% python3 -q
>>> import numpy as np
>>> np.set_printoptions(precision=3, suppress=True, linewidth=120, legacy="1.25")
>>> rd = lambda a: np.round(a, 3) + 0
>>> K = np.load("out6.npy")
>>> K
array([[  8.537,   3.595,   9.746,  10.55 ,   4.672],
       [  5.786,  -9.599,  -6.192,   0.966,  -2.888],
       [ -8.603,   0.734,  -5.866,  -9.232,  -2.953],
       [  6.057,  -0.585,   4.235,   6.409,   2.444],
       [  2.564,   8.616,  10.283,   6.849,   5.495],
       [-11.139,   1.989,  -5.795, -11.299,  -3.308],
       [ -3.058,   5.749,   4.152,   0.013,   2.055]])
>>> t3 = np.stack([K, -2 * K, K[::-1]])
>>> (t3 @ K.T).shape
(3, 7, 7)
>>> O, Rm = np.linalg.qr(K)
>>> np.allclose(Rm.T @ Rm, K.T @ K)
True
>>> print(rd(O.T @ O))
[[1. 0. 0. 0. 0.]
 [0. 1. 0. 0. 0.]
 [0. 0. 1. 0. 0.]
 [0. 0. 0. 1. 0.]
 [0. 0. 0. 0. 1.]]
>>> rd(np.trace(O @ O.T))
5.0
>>> O.shape, Rm.shape
((7, 5), (5, 5))
>>> [round(float(x), 3) for x in np.linalg.svd(K, compute_uv=False)[:3]]
[32.46, 19.113, 0.671]
>>> rd(np.linalg.norm(K, 2) / np.linalg.norm(K))
0.861
>>> print(np.linalg.cond(K) > 100)
False
>>> out = np.c_[K[:, :4] @ np.array([[1, -3, 2, -4], [5, -1, -3, -4], [-4, -5, 0, 5], [-5, -5, -4, 3]]), np.array([2, -1, -2, 0, -1, -2, 2])]
>>> rd(out)
array([[ -65.222, -130.686,  -35.911,   31.852,    2.   ],
       [ -22.271,   18.371,   36.505,  -12.81 ,   -1.   ],
       [  64.691,  100.565,   17.52 ,  -25.55 ,   -2.   ],
       [ -45.853,  -70.806,  -11.767,   18.514,    0.   ],
       [ -29.733, -101.968,  -48.116,   27.242,   -1.   ],
       [  78.481,  116.898,   16.951,  -26.272,   -2.   ],
       [   9.014,  -17.4  ,  -23.415,   10.035,    2.   ]])
>>> np.linalg.matrix_rank(out)
5
>>> print(rd(np.linalg.norm(out - K @ np.linalg.lstsq(K, out)[0], axis=0)))
[0.    0.    0.    0.    1.414]
>>> rd(np.linalg.lstsq(K, out[:, 0])[0])
array([ 1.,  5., -4., -5.,  0.])
>>> vec = np.array([-2, 3, -1, 2, 1])
>>> target = out @ vec
>>> b, lr = np.zeros(5), 1 / np.linalg.norm(out, 2) ** 2
>>> for i in range(60):
...     b -= lr * out.T @ (out @ b - target)
...     if i % 10 == 0: print(i, round(np.linalg.norm(out @ b - target), 3))
... 
0 46.82
10 31.965
20 25.56
30 23.139
40 22.267
50 21.924
>>> rd(np.linalg.cond(out))
205.658
>>> feats = np.load("run19.npy")
>>> feats
array([[5., 0., 4., 0., 0., 4., 4., 0.],
       [0., 5., 0., 4., 4., 0., 0., 4.],
       [4., 0., 5., 0., 0., 4., 4., 0.],
       [0., 4., 0., 5., 4., 0., 0., 4.],
       [0., 4., 0., 4., 5., 0., 0., 4.],
       [4., 0., 4., 0., 0., 5., 4., 0.],
       [4., 0., 4., 0., 0., 4., 5., 0.],
       [0., 4., 0., 4., 4., 0., 0., 5.]])
>>> feats.shape
(8, 8)
>>> rd(np.linalg.svd(feats, compute_uv=False))
array([17., 17.,  1.,  1.,  1.,  1.,  1.,  1.])
>>> print(np.unravel_index(np.abs(feats).argmax(), feats.shape))
(0, 0)
>>> print(feats.sum(axis=1))
[17. 17. 17. 17. 17. 17. 17. 17.]
>>> np.count_nonzero(feats)
32
>>> feats.mean(axis=0)
array([2.125, 2.125, 2.125, 2.125, 2.125, 2.125, 2.125, 2.125])
>>> np.zeros(8, 8)
Traceback (most recent call last):
  File "<python-input-33>", line 1, in <module>
    np.zeros(8, 8)
    ~~~~~~~~^^^^^^
TypeError: Cannot interpret '8' as a data type
>>> evals, vecs = np.linalg.eigh(feats)
>>> vec = np.array([3, 2, -2, -2, -1, -2, -1, 0])
>>> print(rd(vecs * np.maximum(evals, 0) @ vecs.T))
[[5. 0. 4. 0. 0. 4. 4. 0.]
 [0. 5. 0. 4. 4. 0. 0. 4.]
 [4. 0. 5. 0. 0. 4. 4. 0.]
 [0. 4. 0. 5. 4. 0. 0. 4.]
 [0. 4. 0. 4. 5. 0. 0. 4.]
 [4. 0. 4. 0. 0. 5. 4. 0.]
 [4. 0. 4. 0. 0. 4. 5. 0.]
 [0. 4. 0. 4. 4. 0. 0. 5.]]
>>> rd(vecs * np.abs(evals) @ vecs.T)
array([[5., 0., 4., 0., 0., 4., 4., 0.],
       [0., 5., 0., 4., 4., 0., 0., 4.],
       [4., 0., 5., 0., 0., 4., 4., 0.],
       [0., 4., 0., 5., 4., 0., 0., 4.],
       [0., 4., 0., 4., 5., 0., 0., 4.],
       [4., 0., 4., 0., 0., 5., 4., 0.],
       [4., 0., 4., 0., 0., 4., 5., 0.],
       [0., 4., 0., 4., 4., 0., 0., 5.]])
>>> X = np.loadtxt("dump.csv", delimiter=",")
>>> X
array([[ 1.   ,  0.2  , -0.3  ,  0.425,  0.5  , -0.3  ],
       [-2.   , -0.1  , -0.7  , -0.296,  1.   ,  0.3  ],
       [ 0.4  ,  0.7  , -1.   ,  1.6  ,  0.   , -1.6  ],
       [-1.   , -1.9  ,  0.2  ,  1.462, -0.2  , -1.4  ],
       [-0.8  , -0.2  ,  0.7  , -0.517, -0.5  ,  0.4  ],
       [-1.3  , -1.4  ,  0.8  , -1.341,  0.   ,  1.3  ],
       [-2.2  , -0.4  , -0.6  ,  0.335,  0.3  , -0.4  ],
       [ 0.3  ,  0.   ,  1.4  , -0.475,  1.3  ,  0.3  ],
       [-0.7  ,  0.9  ,  1.6  , -1.462,  1.2  ,  1.5  ],
       [-0.5  ,  0.2  , -2.4  ,  0.774,  1.7  , -0.8  ],
       [-0.4  ,  0.   ,  2.4  , -0.728,  0.7  ,  0.7  ],
       [-1.4  ,  0.7  ,  1.   , -1.078,  0.6  ,  1.   ],
       [ 1.5  , -1.1  , -1.5  ,  0.411,  0.2  , -0.4  ],
       [ 0.   ,  1.   ,  0.1  , -1.864,  0.7  ,  2.   ],
       [-0.3  ,  1.3  , -0.3  , -0.406, -0.1  ,  0.4  ],
       [-1.5  , -0.4  ,  0.8  ,  0.576,  0.2  , -0.5  ],
       [-0.8  , -0.8  ,  1.3  ,  1.051,  1.2  , -1.1  ]])
>>> rng = np.random.default_rng(44)
>>> out = X + rng.integers(-2, 3, (17, 5)) @ rng.integers(-2, 3, (5, 6))
>>> rd(out)
array([[ -1.   ,   2.2  ,  -2.3  ,  -3.575,   2.5  ,  -2.3  ],
       [ -2.   ,  -0.1  ,  -8.7  ,  -2.296,  -1.   ,  -1.7  ],
       [  6.4  , -15.3  ,   9.   ,   9.6  , -10.   ,   0.4  ],
       [ -2.   ,   4.1  ,  -2.8  ,  -2.538,   4.8  ,  -2.4  ],
       [  2.2  ,  -4.2  ,   5.7  ,   1.483,  -1.5  ,   1.4  ],
       [  5.7  ,  -7.4  ,   7.8  ,  -8.341,   2.   ,   3.3  ],
       [ -4.2  ,   1.6  ,  -7.6  ,   0.335,  -2.7  ,   1.6  ],
       [  4.3  ,  -4.   ,   1.4  ,  -4.475,  -2.7  ,   8.3  ],
       [ -2.7  ,   6.9  ,  -0.4  , -10.462,   4.2  ,   8.5  ],
       [  0.5  ,   4.2  ,  -7.4  ,  -0.226,   3.7  ,  -0.8  ],
       [ -3.4  ,  12.   ,  -3.6  ,  -9.728,   9.7  ,   0.7  ],
       [ -0.4  ,   0.7  ,   2.   ,  -1.078,   3.6  ,  -4.   ],
       [  0.5  ,  -7.1  ,   0.5  ,   6.411,  -5.8  ,  -1.4  ],
       [  2.   ,   1.   ,  -0.9  ,  -5.864,  -0.3  ,   8.   ],
       [ -4.3  ,  11.3  ,  -8.3  ,  -2.406,   3.9  ,   0.4  ],
       [  5.5  , -10.4  ,   4.8  ,   1.576,  -4.8  ,   1.5  ],
       [  3.2  ,  -4.8  ,   3.3  ,   2.051,   2.2  ,  -6.1  ]])
>>> rd(np.linalg.svd(out - X, compute_uv=False))
array([41.227, 19.693, 15.552,  9.9  ,  4.963,  0.   ])
>>> rd(np.abs(out - X).sum(axis=1))
array([14., 14., 52., 20., 16., 31., 16., 24., 29., 13., 39., 10., 22., 14., 28., 29., 17.])
>>> np.linalg.matrix_rank(out - X, tol=1e-8)
5
